$ python3 -q
>>> import numpy as np
>>> np.set_printoptions(suppress=True, linewidth=140)
>>> M = np.load("case18.npy")
>>> M
array([[0, 0, 0, 0, 4],
       [0, 0, 0, 0, 4],
       [4, 3, 5, 0, 0],
       [0, 0, 1, 0, 2],
       [0, 0, 0, 0, 4],
       [0, 0, 0, 0, 6],
       [4, 3, 5, 0, 0],
       [0, 0, 0, 0, 4],
       [0, 0, 0, 0, 6],
       [4, 3, 5, 0, 0],
       [4, 3, 5, 0, 0],
       [1, 0, 3, 0, 0],
       [1, 0, 3, 0, 0],
       [0, 0, 1, 0, 2],
       [4, 3, 5, 0, 0],
       [0, 0, 0, 0, 6],
       [0, 0, 0, 0, 4],
       [1, 0, 3, 0, 0],
       [0, 0, 1, 0, 2],
       [0, 0, 0, 0, 6],
       [4, 3, 5, 0, 0],
       [4, 3, 5, 0, 0],
       [4, 3, 5, 0, 0],
       [0, 0, 0, 0, 4],
       [0, 0, 0, 0, 4]])
>>> np.linalg.lstsq(M[:-1].T, M[-1])[2]
np.int32(4)
>>> np.abs(np.diag(np.linalg.qr(M)[1])) > 1e-9
array([ True,  True,  True, False,  True])
>>> rng = np.random.default_rng(4)
>>> Y = M + rng.integers(-2, 3, (25, 4)) @ rng.integers(-2, 3, (4, 5))
>>> Y
array([[  8,  -3,   2,  -8,   5],
       [ 10,   2,  -4,  -6,   4],
       [  5,   5,   1,   1,   3],
       [  6,   3,  -5,  -2,   5],
       [  2,   0,  -4,  -5,   8],
       [  0,  -1,  -2,   0,  13],
       [ -1,   5,  -1,  -4,   0],
       [  9,   0,  -2,  -8,   4],
       [  2,  -5,   2, -10,   9],
       [ -1,   3,   7,   2,  -4],
       [  4,  -3,  11,  -4,   3],
       [  1,   4,  -3,   6,   5],
       [  1,   0,   3,   0,   0],
       [ -4,  -1,  -1,  -7,   1],
       [  1,   9,  -3,   1,  -3],
       [ -1,  -4,   6,   2,   8],
       [  4,   0,  -4,  -8,   6],
       [  1,  -7,  15,   0,  -2],
       [ -1,  -4,   7,   2,   4],
       [ -1,   1,   0,   7,   9],
       [  1,   4,  -1,  -6,   2],
       [  2,   4,   7,   3,  -5],
       [  8,   6,   5,   4,  -4],
       [  0,  -3,   4,  -8,  -2],
       [  1,   0,  -2,   4,  12]])
>>> np.abs(Y - M).sum(axis=1)
array([22, 22, 11, 20, 15, 10, 17, 19, 22, 13, 19, 21,  0, 15, 21, 15, 18, 21, 15, 12, 18, 13, 15, 21, 15])
>>> np.linalg.matrix_rank(Y - M, tol=1e-8)
np.int64(4)
>>> E = np.load("data.npy")
>>> E
array([[ 5,  5,  5,  5,  5,  5,  5,  5],
       [ 5, 10, 10, 10, 10, 10, 10, 10],
       [ 5, 10, 15, 15, 15, 15, 15, 15],
       [ 5, 10, 15, 20, 20, 20, 20, 20],
       [ 5, 10, 15, 20, 25, 25, 25, 25],
       [ 5, 10, 15, 20, 25, 30, 30, 30],
       [ 5, 10, 15, 20, 25, 30, 35, 35],
       [ 5, 10, 15, 20, 25, 30, 35, 40]])
>>> idx = rng.permutation(8)
>>> idx
array([5, 6, 3, 1, 4, 0, 7, 2])
>>> Y = E[idx][:, idx]
>>> np.trace(Y)
np.int64(180)
>>> np.diag(Y)
array([30, 35, 20, 10, 25,  5, 40, 15])
>>> U, sigma, VT = np.linalg.svd(M)
>>> np.argmax(sigma[:-1] / (sigma[1:] + 1e-6)) + 1
np.int64(4)
>>> sigma.round(2)
array([20.59, 16.37,  3.01,  0.4 ,  0.  ])
>>> Y = U[:, :4] @ np.diag(sigma[:4]) @ VT[:4]
>>> np.linalg.matrix_rank(M, rtol=0.05)
np.int64(3)
>>> np.linalg.matrix_rank(Y)
np.int64(4)
>>> round(float(np.linalg.norm(M - Y, 2)), 2), sigma[4]
(0.0, np.float64(0.0))
>>> round(np.abs(M - Y).max(), 2)
np.float64(0.0)
>>> mat = np.loadtxt("x.csv", delimiter=",")
>>> mat
array([[0., 1., 1., 0., 1., 0., 1., 0., 0.],
       [1., 0., 0., 0., 0., 0., 0., 0., 0.],
       [1., 0., 0., 1., 1., 0., 0., 1., 0.],
       [0., 0., 1., 0., 0., 1., 0., 0., 0.],
       [1., 0., 1., 0., 0., 1., 0., 1., 0.],
       [0., 0., 0., 1., 1., 0., 0., 0., 1.],
       [1., 0., 0., 0., 0., 0., 0., 1., 1.],
       [0., 0., 1., 0., 1., 0., 1., 0., 0.],
       [0., 0., 0., 0., 0., 1., 1., 0., 0.]])
>>> # null space of dimension 1
>>> r0, r1 = mat[1], mat[3]
>>> r0 @ r1
np.float64(0.0)
>>> pr = (r0 @ r1) / (r0 @ r0) * r0
>>> pr
array([0., 0., 0., 0., 0., 0., 0., 0., 0.])
>>> np.linalg.matrix_rank(np.outer(r0, r1))
np.int64(1)
>>> r1 - pr
array([0., 0., 1., 0., 0., 1., 0., 0., 0.])
>>> np.outer(r0, r1)
array([[0., 0., 1., 0., 0., 1., 0., 0., 0.],
       [0., 0., 0., 0., 0., 0., 0., 0., 0.],
       [0., 0., 0., 0., 0., 0., 0., 0., 0.],
       [0., 0., 0., 0., 0., 0., 0., 0., 0.],
       [0., 0., 0., 0., 0., 0., 0., 0., 0.],
       [0., 0., 0., 0., 0., 0., 0., 0., 0.],
       [0., 0., 0., 0., 0., 0., 0., 0., 0.],
       [0., 0., 0., 0., 0., 0., 0., 0., 0.],
       [0., 0., 0., 0., 0., 0., 0., 0., 0.]])
